$ python -q
>>> import numpy as np
>>> np.set_printoptions(precision=3, suppress=True, linewidth=160, floatmode="fixed")
>>> def rd(a):
...     return np.round(a, 3) + 0
... 
>>> rng = np.random.default_rng(49)
>>> mat = np.array([[-1, 2, 2, -2, -2, -1],
...     [0, 0, -1, 0, -2, 0],
...     [1, 2, 1, 2, 2, -1],
...     [-2, -1, 1, -1, 1, -1]]) * (rng.random((4, 6)) < 0.3)
>>> print(mat)
[[ 0  0  0  0  0 -1]
 [ 0  0  0  0  0  0]
 [ 0  0  0  0  2 -1]
 [ 0 -1  0  0  1 -1]]
>>> print(rd(np.linalg.norm(mat, "nuc")))
4.464
>>> print(rd(np.linalg.norm(mat, 1)), rd(np.linalg.norm(mat, np.inf)))
3.0 3.0
>>> print(np.linalg.norm(mat, axis=1).argmax())
2
>>> print(rd(np.linalg.norm(mat[3] - mat[2])))
1.414
>>> print(mat[3] @ mat[2])
3
>>> r = np.linalg.matrix_rank(mat)
>>> print(r)
3
>>> null = np.linalg.svd(mat)[2][r:].T
>>> print(null.shape)
(6, 3)
>>> print([int(np.linalg.matrix_rank(mat[:i])) for i in range(1, len(mat) + 1)])
[1, 1, 2, 3]
>>> ang = np.radians(135)
>>> R = np.eye(6)
>>> R[3, 3] = R[4, 4] = np.cos(ang)
>>> R[3, 4], R[4, 3] = -np.sin(ang), np.sin(ang)
>>> print(rd(R))
[[ 1.000  0.000  0.000  0.000  0.000  0.000]
 [ 0.000  1.000  0.000  0.000  0.000  0.000]
 [ 0.000  0.000  1.000  0.000  0.000  0.000]
 [ 0.000  0.000  0.000 -0.707 -0.707  0.000]
 [ 0.000  0.000  0.000  0.707 -0.707  0.000]
 [ 0.000  0.000  0.000  0.000  0.000  1.000]]
>>> B = mat @ R.T
>>> print(np.allclose(np.linalg.norm(mat, axis=1), np.linalg.norm(B, axis=1)))
True
>>> print(rd(np.abs(B - mat).max(axis=0)))
[0.000 0.000 0.000 1.414 3.414 0.000]
>>> print(rd(np.linalg.det(R)), rd(np.trace(R)))
1.0 2.586
>>> print(np.allclose(mat @ mat.T, B @ B.T))
True
>>> left, s, VT = np.linalg.svd(mat)
>>> print(np.argmax(s[:-1] / (s[1:] + 1e-6)) + 1)
3
>>> print(rd(s))
[2.732 1.000 0.732 0.000]
>>> B = left[:, :3] @ np.diag(s[:3]) @ VT[:3]
>>> print(np.linalg.matrix_rank(mat, rtol=0.05))
3
>>> print(rd(np.linalg.norm(mat - B, 2)), s[3])
0.0 0.0
>>> print(np.linalg.matrix_rank(B))
3
>>> print(rd(np.linalg.norm(mat - B) / np.linalg.norm(mat)))
0.0
>>> W0 = np.load("case6.npy")
>>> print(W0)
[[-3  2  0  1]
 [-2  0  2 -2]
 [ 3  1 -1  1]
 [-1  0 -3 -1]
 [-1  2 -2  3]]
>>> C2 = W0.T @ W0
>>> print(rd(np.linalg.eigvalsh(C2)[::-1]))
[29.766 25.549 10.082  1.603]
>>> print((W0 @ W0.T).shape)
(5, 5)
>>> print(C2)
[[24 -5 -2  2]
 [-5  9 -5  9]
 [-2 -5 18 -8]
 [ 2  9 -8 16]]
>>> print(np.allclose(C2, C2.T))
True
>>> print(np.diag(C2))
[24  9 18 16]
>>> x0 = np.array([2, 1, 3, 1])
>>> rhs = W0 @ x0
>>> print(rd(np.linalg.solve(W0.T @ W0, W0.T @ rhs)))
[2.000 1.000 3.000 1.000]
>>> rhs = rhs + 0.1 * rng.normal(size=5)
>>> print(rd(rhs))
[ -2.854   0.153   5.220 -11.927  -2.921]
>>> c, *_ = np.linalg.lstsq(W0, rhs)
>>> print(c.round())
[2.000 1.000 3.000 1.000]
>>> print([round(float(np.linalg.norm(np.linalg.solve(W0.T @ W0 + lam * np.eye(4), W0.T @ rhs))), 2) for lam in (0, 1, 10, 100)])
[3.92, 3.54, 2.08, 0.45]
>>> print(rd(W0.T @ (rhs - W0 @ c)))
[0.000 0.000 0.000 0.000]
>>> Q = W0.astype(float).copy()
>>> for j in range(4):
...     Q[:, j] -= Q[:, :j] @ (Q[:, :j].T @ Q[:, j])
...     Q[:, j] /= np.linalg.norm(Q[:, j])
... 
>>> print(rd(Q.T @ W0))
[[ 4.899 -1.021 -0.408  0.408]
 [ 0.000  2.821 -1.920  3.338]
 [ 0.000  0.000  3.761 -0.379]
 [ 0.000  0.000  0.000  2.133]]
